In [1]: import numpy as np

In [2]: np.set_printoptions(precision=3, suppress=True, linewidth=140, floatmode="fixed")

In [3]: def tidy(a):
   ...:     return np.round(a, 3) + 0
   ...: 

In [4]: M2 = np.array([[-1, 2], [2, -3]])

In [5]: E = np.tile(M2, (2, 2))

In [6]: E
Out[6]: 
array([[-1,  2, -1,  2],
       [ 2, -3,  2, -3],
       [-1,  2, -1,  2],
       [ 2, -3,  2, -3]])

In [7]: print(np.argsort(-np.linalg.norm(E, axis=0).round(6), kind="stable")[:3])
[1 3 0]

In [8]: [round(float(x), 3) for x in np.linalg.svd(E, compute_uv=False)[:3]]
Out[8]: [8.472, 0.472, 0.0]

In [9]: np.abs(np.diag(np.linalg.qr(E)[1])) > 1e-9
Out[9]: array([ True,  True, False, False])

In [10]: np.unique(E.round(6), axis=0).shape
Out[10]: (2, 4)

In [11]: rng = np.random.default_rng(947253)

In [12]: z = rng.permutation(4)

In [13]: print(z)
[3 1 2 0]

In [14]: M2 = E[z][:, z]

In [15]: np.diag(M2)
Out[15]: array([-3, -3, -1, -1])

In [16]: tidy(np.sort(np.abs(np.linalg.eigvals(M2))))
Out[16]: array([0.000, 0.000, 0.472, 8.472])

In [17]: M2
Out[17]: 
array([[-3, -3,  2,  2],
       [-3, -3,  2,  2],
       [ 2,  2, -1, -1],
       [ 2,  2, -1, -1]])

In [18]: r = np.linalg.matrix_rank(M2)

In [19]: r
Out[19]: np.int64(2)

In [20]: N = np.linalg.svd(M2)[2][r:].T

In [21]: print([int(np.linalg.matrix_rank(M2[:, :j + 1])) for j in range(4)])
[1, 1, 2, 2]

In [22]: tidy(M2 @ N)
Out[22]: 
array([[0.000, 0.000],
       [0.000, 0.000],
       [0.000, 0.000],
       [0.000, 0.000]])

In [23]: print([int(np.linalg.matrix_rank(np.delete(M2, i, axis=0))) for i in range(4)])
[2, 2, 2, 2]
